% python3 -q
>>> import numpy as np
>>> from numpy import linalg as LA
>>> np.set_printoptions(suppress=True, linewidth=160)
>>> rd = lambda a: np.round(a, 1) + 0
>>> X = np.loadtxt("sample2.csv", delimiter=",")
>>> print(X)
[[ 0.5  0.8  0.4 -1.1  1.2 -1.5  0.9 -1.2  1.4  0.  -0.8]
 [ 0.9  0.1 -1.2 -1.  -1.  -0.4 -2.1 -0.1  0.2 -1.1 -0.2]
 [ 1.   0.5  1.5 -0.8  0.3 -0.9  3.1 -0.1  0.4  0.7 -0.4]
 [-0.6 -0.2  0.6  1.  -1.1 -2.8  1.6  1.4  2.6 -0.4  0.8]
 [ 0.3 -0.7  0.6  1.6  0.8 -0.1  1.2  0.  -0.4  1.2 -0.5]
 [ 0.5  0.2 -0.2  1.3 -0.2  0.4 -0.8  3.1  0.7  0.2  0.5]
 [ 0.2  0.   0.4 -0.4 -0.1  0.4  0.7 -0.4 -0.2 -0.6  0.1]
 [ 2.5  0.9 -0.3  1.   1.1 -0.2 -0.7 -1.   0.1  0.7  0.1]
 [-1.  -2.2  0.3 -1.2 -0.4 -1.5  0.2  0.9  1.2 -1.2 -0.3]
 [-1.2  0.9 -0.4 -2.1  1.4  0.  -0.8 -1.   0.1  1.3  0. ]
 [ 1.9  0.8  0.7  0.3  0.5 -0.5  0.9  0.  -0.9 -1.2 -0.4]
 [-0.2  0.  -2.2 -0.1  1.9  1.2 -4.7 -0.7  0.9  1.5  0.1]
 [ 0.  -1.5  0.7  1.2 -0.9 -0.7  1.2  0.  -2.7 -0.7 -1.8]
 [ 0.9 -0.3 -0.2 -1.4 -0.1 -0.8  0.  -1.1 -0.3  0.2  0.8]
 [ 1.3 -1.1  1.3  0.   0.8  0.8  2.7 -0.8  1.  -0.2  0.9]
 [ 1.2  2.8 -0.4  2.7  0.4  1.2 -1.1 -0.7  0.4  1.2 -1.3]
 [ 1.   0.9 -1.2  0.1  1.9  1.2 -2.1  0.7 -0.2 -2.4  0.4]
 [ 1.   0.4 -0.7 -1.  -0.3 -0.7 -1.4 -1.1 -1.1 -2.  -0.6]]
>>> B = np.c_[X[:, :9] @ np.array([[2, -3, 1, 1, 2, 3, -1, -3, -1],
...     [-1, 2, 0, 1, 3, 2, 1, 2, -2],
...     [3, 2, 2, 3, -3, -3, 3, 2, -1],
...     [-1, -3, -2, -1, -1, 3, 0, 3, -2],
...     [0, -3, -3, -3, 2, 3, 1, 1, 3],
...     [-1, -2, -1, 3, 3, -1, 0, -1, -2],
...     [-1, -2, 1, -2, 2, 3, -2, -2, -3],
...     [3, 0, -2, 3, 1, 0, 3, 1, 3],
...     [-3, -2, -2, -1, 1, -1, 2, -2, 2]]), np.array([2, 0, 1, 3, 3, 3, 1, 3, 3, 1, 0, 1, 3, 1, 2, 1, 0, 1])]
>>> print(rd(B))
[[ -4.7  -1.    1.9 -11.3   3.2   5.    0.1  -5.5   2.8   2. ]
 [  0.7   5.7   1.6   3.9  -0.6  -5.6  -1.1  -4.8   6.3   0. ]
 [  3.1  -2.7   8.1  -3.7   4.2   7.8  -1.4  -7.3  -8.    1. ]
 [ -2.6   0.1  -1.7  -6.7  -8.    0.7   7.3   0.3   5.3   3. ]
 [  1.6  -9.7  -2.   -4.9  -1.6   9.   -1.6   3.   -4.5   3. ]
 [  6.5  -5.4 -10.7  10.8   3.9   2.3  11.2   5.1   8.4   3. ]
 [  0.3  -0.1   3.6   0.9   1.4  -0.2  -2.1  -2.9  -4.6   1. ]
 [ -0.2 -11.   -2.1  -4.1   6.9  14.5  -2.8  -1.8  -3.    3. ]
 [  2.7   4.2   0.7  -3.3 -11.1 -12.2   4.   -5.2  13.8   3. ]
 [ -4.9   8.1  -1.   -5.1   3.9  -5.2   1.1   0.1   7.8   1. ]
 [  7.1  -4.1   4.4   0.6   4.2  11.7  -2.1  -0.8  -6.8   0. ]
 [ -8.2  -4.  -16.4  -2.4   4.5  -4.8   4.6   3.5  19.7   1. ]
 [ 10.    1.9   9.    0.3 -12.    2.8  -8.1   4.8 -10.4   3. ]
 [  1.3   3.    7.2  -3.7  -1.1  -0.7  -5.8  -7.7   0.1   1. ]
 [ -1.3 -14.9   3.   -4.7   5.    6.5  -3.5 -11.7  -8.1   2. ]
 [ -7.7  -9.1  -7.9   2.2  11.2  14.8   1.7   9.2 -11.    1. ]
 [  1.   -7.4 -11.6   2.6  11.9   7.1   4.1   2.7   9.5   0. ]
 [  2.6   6.7   6.2  -0.3  -1.4  -0.4  -5.7  -2.3   0.1   1. ]]
>>> print(rd(LA.lstsq(X, B[:, 0])[0]))
[ 2. -1.  3. -1.  0. -1. -1.  3. -3.  0.  0.]
>>> M = np.loadtxt("block10.csv", delimiter=",")
>>> print(M)
[[  8.  -4.   0.   2.  -6.  -5. -11. -10.   0.  -2.   4.]
 [ -4.  12.  -1.  -1.  -2.  12.   5.   4.   0.   1.  -4.]
 [  0.  -1.  15.   0.   0.   0.  -5.  -3.  -4.  -2.   2.]
 [  2.  -1.   0.  13.  -2.  -4.  -2.  -3.   7.   5.  -1.]
 [ -6.  -2.   0.  -2.  24.   2.   0.   8.  -2.  -4.   6.]
 [ -5.  12.   0.  -4.   2.  18.   6.   3.  -3.  -3.   1.]
 [-11.   5.  -5.  -2.   0.   6.  26.  18.   8.   9.  -6.]
 [-10.   4.  -3.  -3.   8.   3.  18.  20.   4.   4.   0.]
 [  0.   0.  -4.   7.  -2.  -3.   8.   4.  15.  11.  -3.]
 [ -2.   1.  -2.   5.  -4.  -3.   9.   4.  11.  23. -10.]
 [  4.  -4.   2.  -1.   6.   1.  -6.   0.  -3. -10.  19.]]
>>> # symmetric
>>> print(np.allclose(M, M.T))
True
>>> print(np.allclose(M @ M.T, M.T @ M))
True
>>> print((M + M.T) / 2)
[[  8.  -4.   0.   2.  -6.  -5. -11. -10.   0.  -2.   4.]
 [ -4.  12.  -1.  -1.  -2.  12.   5.   4.   0.   1.  -4.]
 [  0.  -1.  15.   0.   0.   0.  -5.  -3.  -4.  -2.   2.]
 [  2.  -1.   0.  13.  -2.  -4.  -2.  -3.   7.   5.  -1.]
 [ -6.  -2.   0.  -2.  24.   2.   0.   8.  -2.  -4.   6.]
 [ -5.  12.   0.  -4.   2.  18.   6.   3.  -3.  -3.   1.]
 [-11.   5.  -5.  -2.   0.   6.  26.  18.   8.   9.  -6.]
 [-10.   4.  -3.  -3.   8.   3.  18.  20.   4.   4.   0.]
 [  0.   0.  -4.   7.  -2.  -3.   8.   4.  15.  11.  -3.]
 [ -2.   1.  -2.   5.  -4.  -3.   9.   4.  11.  23. -10.]
 [  4.  -4.   2.  -1.   6.   1.  -6.   0.  -3. -10.  19.]]
>>> print(rd(np.abs(LA.eigvals(M)).max()))
59.9
>>> print(rd(LA.det(M)))
0.0
>>> arr = np.loadtxt("arr.csv", delimiter=",")
>>> print(arr)
[[  8.  -2.   0.  -1.   3.  -2.  -2.   3.  -2.   3.  -3.   0.  -3.   0.   3.]
 [  3.   0.   0.   1.   0.  -3.   0.  -1.   0.  -1.  -3.   0.   2.   2.  -2.]
 [  2.  -1.  -3.   2.   0.   2.  -3.  -1.   0.   3.  -2.  -2.  -1.   0.  -2.]
 [ -3.  -2.   0.   4.  -3.   1.   1.   3.   3.   3.   0.  -3.  -2.   0.   2.]
 [  1.  -3.  -3.   2.   3.   0.   2.   3.   1.   0.   1.  -1.   2.   1.  -1.]
 [  2.  -3.   3.   0.  -3.  -4.   0.   1.   0.   0.   3.   3.   0.  -2.   1.]
 [  0.  -3.   2.   3.  -1.   2.  -2.   3.  -2.  -3.   0.   2.   1.  -1.   1.]
 [ -1.   0.   1.  -3.   0.   2.   3.   5.  -3.  -1.  -3.  -3.   0.  -2.   2.]
 [ -1.   0.  -3.   2.   3.   1.  -3.  -3. -10.   0.   0.  -1.   1.   2.   0.]
 [  2.   0.  -2.   0.  -2.   1.  -3.   3.   1.  13.   1.   1.  -1.   1.  -2.]
 [ -1.   3.   0.   2.  -2.  -1.   0.  -1.   2.   2.  -3.  -1.   1.   2.   2.]
 [  0.  -3.  -2.   2.   1.   1.   2.  -1.  -1.   0.  -1.   7.   3.  -2.  -2.]
 [  0.   1.   3.  -2.  -1.   3.   2.   2.   3.   3.   3.   0. -16.   2.  -3.]
 [  3.   1.  -1.   2.   3.   2.   2.   2.   2.  -1.   1.   2.  -2. -13.  -1.]
 [  1.  -1.   2.   1.   3.  -2.  -2.  -2.  -3.   0.  -1.   2.  -3.  -1.  -4.]]
>>> W = np.array([[3, 2, -2],
...     [0, 1, 2],
...     [1, -1, 1],
...     [-2, 2, 1],
...     [1, 1, -2],
...     [-2, 0, 2],
...     [-3, 0, 3],
...     [0, 1, -3],
...     [3, -1, 0],
...     [3, 2, -3],
...     [1, -1, -2],
...     [0, 3, 0],
...     [1, -3, -1],
...     [2, -3, 0],
...     [-1, 2, -1]])
>>> coef = np.array([0, 2, 3])
>>> act = np.maximum(arr @ W + coef, 0)
>>> print(act)
[[33. 46.  0.]
 [15.  0.  4.]
 [12. 12.  0.]
 [ 0.  6.  2.]
 [ 2.  0.  0.]
 [12. 12.  0.]
 [ 0.  9.  0.]
 [ 0.  3.  8.]
 [ 0.  5.  0.]
 [55. 32.  0.]
 [ 5.  1. 15.]
 [ 0. 21.  7.]
 [ 6. 33. 18.]
 [ 0. 63.  2.]
 [ 5. 18.  1.]]
>>> Z = np.array([[3, 1, 3], [3, 0, 2], [1, 0, 0]])
>>> print(W @ Z)
[[13  3 13]
 [ 5  0  2]
 [ 1  1  1]
 [ 1 -2 -2]
 [ 4  1  5]
 [-4 -2 -6]
 [-6 -3 -9]
 [ 0  0  2]
 [ 6  3  7]
 [12  3 13]
 [-2  1  1]
 [ 9  0  6]
 [-7  1 -3]
 [-3  2  0]
 [ 2 -1  1]]
